% ipython --no-banner

In [1]: import numpy as np

In [2]: np.set_printoptions(suppress=True, linewidth=140)

In [3]: M = np.array([[0.5, 0.0, 0.5], [0.0, 1.0, 0.0], [0.0, 0.0, 1.0]])

In [4]: # triangular: eigenvalues sit on the diagonal

In [5]: rng = np.random.default_rng(55849)

In [6]: lab = rng.permutation(3)

In [7]: M2 = M[:, lab] * rng.choice([-1, 1], 3)

In [8]: M2
Out[8]: 
array([[-0.5, -0.5,  0. ],
       [-0. , -0. ,  1. ],
       [-1. , -0. ,  0. ]])

In [9]: left, _, VT = np.linalg.svd(M.T @ M2)

In [10]: np.round(np.linalg.lstsq(M, M2)[0], 2) + 0
Out[10]: 
array([[ 0., -1.,  0.],
       [ 0.,  0.,  1.],
       [-1.,  0.,  0.]])

In [11]: np.round(left @ VT, 2) + 0
Out[11]: 
array([[ 0., -1.,  0.],
       [ 0.,  0.,  1.],
       [-1.,  0.,  0.]])

In [12]: lab
Out[12]: array([2, 0, 1])

In [13]: Q, r_ = np.linalg.qr(M)

In [14]: r_
Out[14]: 
array([[0.5, 0. , 0.5],
       [0. , 1. , 0. ],
       [0. , 0. , 1. ]])

In [15]: print(Q.shape, r_.shape)
(3, 3) (3, 3)

In [16]: print(np.abs(np.diag(r_)))
[0.5 1.  1. ]

In [17]: np.round(np.sort(np.linalg.eigvals(M).real), 2)
Out[17]: array([0.5, 1. , 1. ])

In [18]: np.flatnonzero(np.linalg.matrix_power((M != 0) + (M.T != 0) + np.eye(3), 3)[1])
Out[18]: array([1])

In [19]: vec = np.array([2, 1, 0])

In [20]: (M * vec).sum(axis=1)
Out[20]: array([1., 1., 0.])

In [21]: (M @ vec).argmax()
Out[21]: np.int64(0)

In [22]: np.sign((M @ vec).round(6))
Out[22]: array([1., 1., 0.])

In [23]: np.linalg.norm(M @ vec) <= np.linalg.norm(M, 2) * np.linalg.norm(vec) + 1e-9
Out[23]: np.True_

In [24]: M @ vec
Out[24]: array([1., 1., 0.])

In [25]: M @ np.eye(3)[2]
Out[25]: array([0.5, 0. , 1. ])

In [26]: M @ (2 * vec)
Out[26]: array([2., 2., 0.])

In [27]: ev, V = np.linalg.eig(M)

In [28]: np.round(np.sort(np.linalg.eigvals(M.T)), 2)
Out[28]: array([0.5, 1. , 1. ])

In [29]: np.round(np.sort(np.linalg.eigvals(np.linalg.inv(M))), 2)
Out[29]: array([1., 1., 2.])

In [30]: ev
Out[30]: array([0.5, 1. , 1. ])

In [31]: M @ V[:, 0] - ev[0] * V[:, 0]
Out[31]: array([0., 0., 0.])

In [32]: np.round(np.sort(np.linalg.eigvals(M @ M)), 2)
Out[32]: array([0.25, 1.  , 1.  ])

In [33]: arr = np.load("m.npy")

In [34]: arr
Out[34]: 
array([[-0.6,  1.5,  0. , -8.5, -0.8, -0.1],
       [-1.3,  0. , -0.3, -0.5,  1.3,  0.6],
       [ 0.3,  0.1, -1.3,  2.5, -0.9, -0.2],
       [-1.6, -0.4, -0.6, -2.5, -0.3, -0.8],
       [ 0.7,  1. , -0.2, -2. ,  0.2,  0.1]])

In [35]: f = np.array([3, 2, -1])

In [36]: np.round(np.convolve(arr[4], f), 2)
Out[36]: array([ 2.1,  4.4,  0.7, -7.4, -3.2,  2.7,  0. , -0.1])

In [37]: np.round(np.array([np.convolve(row, f, "same") for row in arr]), 2)
Out[37]: 
array([[  3.3,   3.6, -27. , -19.4,   6.6,   0.6],
       [ -2.6,   0.4,  -2.1,   3.2,   4.9,  -0.1],
       [  0.9,  -4. ,   4.8,   3.6,  -4.9,   0.5],
       [ -4.4,  -1. ,  -8.3,  -5.3,  -0.5,  -1.3],
       [  4.4,   0.7,  -7.4,  -3.2,   2.7,   0. ]])

In [38]: print(np.round(np.polyval(f, arr[4]), 2))
[ 1.87  4.   -1.28  7.   -0.48 -0.77]

In [39]: G = M.T @ M

In [40]: np.linalg.matrix_rank(G)
Out[40]: np.int64(3)

In [41]: np.diag(G)
Out[41]: array([0.25, 1.  , 1.25])

In [42]: W = np.array([[4, -4], [2, -6], [-8, -1], [-6, -3], [1, -9], [-2, -8]])

In [43]: b = np.array([-3, 2])

In [44]: H = np.maximum(arr @ W + b, 0)

In [45]: (H > 0).mean(axis=0)
Out[45]: array([0.6, 0.6])

In [46]: basis = np.array([[5, 1, -4], [-4, 1, 3]])

In [47]: (H @ basis).round(6).argmax(axis=1)
Out[47]: array([0, 0, 2, 2, 0])

In [48]: W @ basis
Out[48]: 
array([[ 36,   0, -28],
       [ 34,  -4, -26],
       [-36,  -9,  29],
       [-18,  -9,  15],
       [ 41,  -8, -31],
       [ 22, -10, -16]])

In [49]: K = np.load("arr.npy")

In [50]: K
Out[50]: 
array([[ 3,  0,  0],
       [-2, -3,  0],
       [ 2,  2,  1]])

In [51]: # triangular

In [52]: ev, V = np.linalg.eig(K)

In [53]: print(np.round(np.sort(np.linalg.eigvals(K @ K)), 2))
[1. 9. 9.]

In [54]: np.round(np.sort(np.linalg.eigvals(np.linalg.inv(K))), 2)
Out[54]: array([-0.33,  0.33,  1.  ])

In [55]: K @ V[:, 0] - ev[0] * V[:, 0]
Out[55]: array([0., 0., 0.])

In [56]: X = np.load("sample12.npy")

In [57]: print(X)
[[  5  -4   1   0  -1  -4]
 [  1   5   4   0   0  -5]
 [  3 -14  -7   0  -1   6]]

In [58]: # null space of dimension 4

In [59]: left, sigma, VT = np.linalg.svd(X)

In [60]: sigma.round(2) + 0
Out[60]: array([18.73,  8.14,  0.  ])

In [61]: np.argmax(sigma[:-1] / (sigma[1:] + 1e-6)) + 1
Out[61]: np.int64(2)

In [62]: M2 = left[:, :2] @ np.diag(sigma[:2]) @ VT[:2]

In [63]: round(float(np.linalg.norm(X - M2, 2)), 2), np.round(sigma[2], 2)
Out[63]: (0.0, np.float64(0.0))

In [64]: np.linalg.matrix_rank(M2)
Out[64]: np.int64(2)

In [65]: M2.round(2) + 0
Out[65]: 
array([[  5.,  -4.,   1.,   0.,  -1.,  -4.],
       [  1.,   5.,   4.,   0.,   0.,  -5.],
       [  3., -14.,  -7.,   0.,  -1.,   6.]])

In [66]: round(np.abs(X - M2).max(), 2)
Out[66]: np.float64(0.0)

In [67]: m1 = np.maximum(np.array([[0, 2],
    ...:     [3, 3],
    ...:     [2, 3],
    ...:     [0, 1],
    ...:     [1, 3],
    ...:     [2, 3],
    ...:     [3, 3],
    ...:     [2, 2],
    ...:     [0, 3],
    ...:     [0, 3],
    ...:     [2, 2],
    ...:     [1, 0],
    ...:     [1, 1],
    ...:     [2, 2],
    ...:     [1, 2],
    ...:     [0, 0],
    ...:     [3, 2],
    ...:     [3, 0],
    ...:     [1, 3],
    ...:     [0, 2],
    ...:     [2, 2],
    ...:     [3, 3],
    ...:     [2, 1]]) @ np.array([[1, 2, 1], [2, -1, -1]]) + np.array([2, 2, 0]), 0)

In [68]: print(m1)
[[ 6  0  0]
 [11  5  0]
 [10  3  0]
 [ 4  1  0]
 [ 9  1  0]
 [10  3  0]
 [11  5  0]
 [ 8  4  0]
 [ 8  0  0]
 [ 8  0  0]
 [ 8  4  0]
 [ 3  4  1]
 [ 5  3  0]
 [ 8  4  0]
 [ 7  2  0]
 [ 2  2  0]
 [ 9  6  1]
 [ 5  8  3]
 [ 9  1  0]
 [ 6  0  0]
 [ 8  4  0]
 [11  5  0]
 [ 6  5  1]]

In [69]: Xs = (m1 - m1.mean(axis=0)) / m1.std(axis=0)

In [70]: print(np.argwhere(np.abs(Xs) > 2))
[[15  0]
 [17  1]
 [17  2]]

In [71]: b = np.linalg.lstsq(np.delete(Xs, 2, axis=1), Xs[:, 2])[0]

In [72]: round(float(1 - np.var(Xs[:, 2] - np.delete(Xs, 2, axis=1) @ b)), 2)
Out[72]: 0.57
